% ipython --no-banner

In [1]: import numpy as np

In [2]: np.set_printoptions(suppress=True, linewidth=160)

In [3]: M = np.load("run10.npy")

In [4]: M
Out[4]: 
array([[4., 1., 0., 0., 0., 0., 0., 0., 0.],
       [0., 4., 1., 0., 0., 0., 0., 0., 0.],
       [0., 0., 4., 1., 0., 0., 0., 0., 0.],
       [0., 0., 0., 4., 1., 0., 0., 0., 0.],
       [0., 0., 0., 0., 4., 1., 0., 0., 0.],
       [0., 0., 0., 0., 0., 4., 1., 0., 0.],
       [0., 0., 0., 0., 0., 0., 4., 1., 0.],
       [0., 0., 0., 0., 0., 0., 0., 4., 1.],
       [0., 0., 0., 0., 0., 0., 0., 0., 4.]])

In [5]: np.linalg.matrix_rank(M - M[0, 0] * np.eye(9))
Out[5]: np.int64(8)

In [6]: print(np.allclose(M @ M.T, M.T @ M))
False

In [7]: (M - M.T) / 2
Out[7]: 
array([[ 0. ,  0.5,  0. ,  0. ,  0. ,  0. ,  0. ,  0. ,  0. ],
       [-0.5,  0. ,  0.5,  0. ,  0. ,  0. ,  0. ,  0. ,  0. ],
       [ 0. , -0.5,  0. ,  0.5,  0. ,  0. ,  0. ,  0. ,  0. ],
       [ 0. ,  0. , -0.5,  0. ,  0.5,  0. ,  0. ,  0. ,  0. ],
       [ 0. ,  0. ,  0. , -0.5,  0. ,  0.5,  0. ,  0. ,  0. ],
       [ 0. ,  0. ,  0. ,  0. , -0.5,  0. ,  0.5,  0. ,  0. ],
       [ 0. ,  0. ,  0. ,  0. ,  0. , -0.5,  0. ,  0.5,  0. ],
       [ 0. ,  0. ,  0. ,  0. ,  0. ,  0. , -0.5,  0. ,  0.5],
       [ 0. ,  0. ,  0. ,  0. ,  0. ,  0. ,  0. , -0.5,  0. ]])

In [8]: np.linalg.determinant(M)
Traceback (most recent call last):
  Cell In[8], line 1
    np.linalg.determinant(M)
AttributeError: module 'numpy.linalg' has no attribute 'determinant'


In [9]: np.round(np.linalg.matrix_power(M, 3), 2)
Out[9]: 
array([[64., 48., 12.,  1.,  0.,  0.,  0.,  0.,  0.],
       [ 0., 64., 48., 12.,  1.,  0.,  0.,  0.,  0.],
       [ 0.,  0., 64., 48., 12.,  1.,  0.,  0.,  0.],
       [ 0.,  0.,  0., 64., 48., 12.,  1.,  0.,  0.],
       [ 0.,  0.,  0.,  0., 64., 48., 12.,  1.,  0.],
       [ 0.,  0.,  0.,  0.,  0., 64., 48., 12.,  1.],
       [ 0.,  0.,  0.,  0.,  0.,  0., 64., 48., 12.],
       [ 0.,  0.,  0.,  0.,  0.,  0.,  0., 64., 48.],
       [ 0.,  0.,  0.,  0.,  0.,  0.,  0.,  0., 64.]])

In [10]: M.inv()
Traceback (most recent call last):
  Cell In[10], line 1
    M.inv()
AttributeError: 'numpy.ndarray' object has no attribute 'inv'
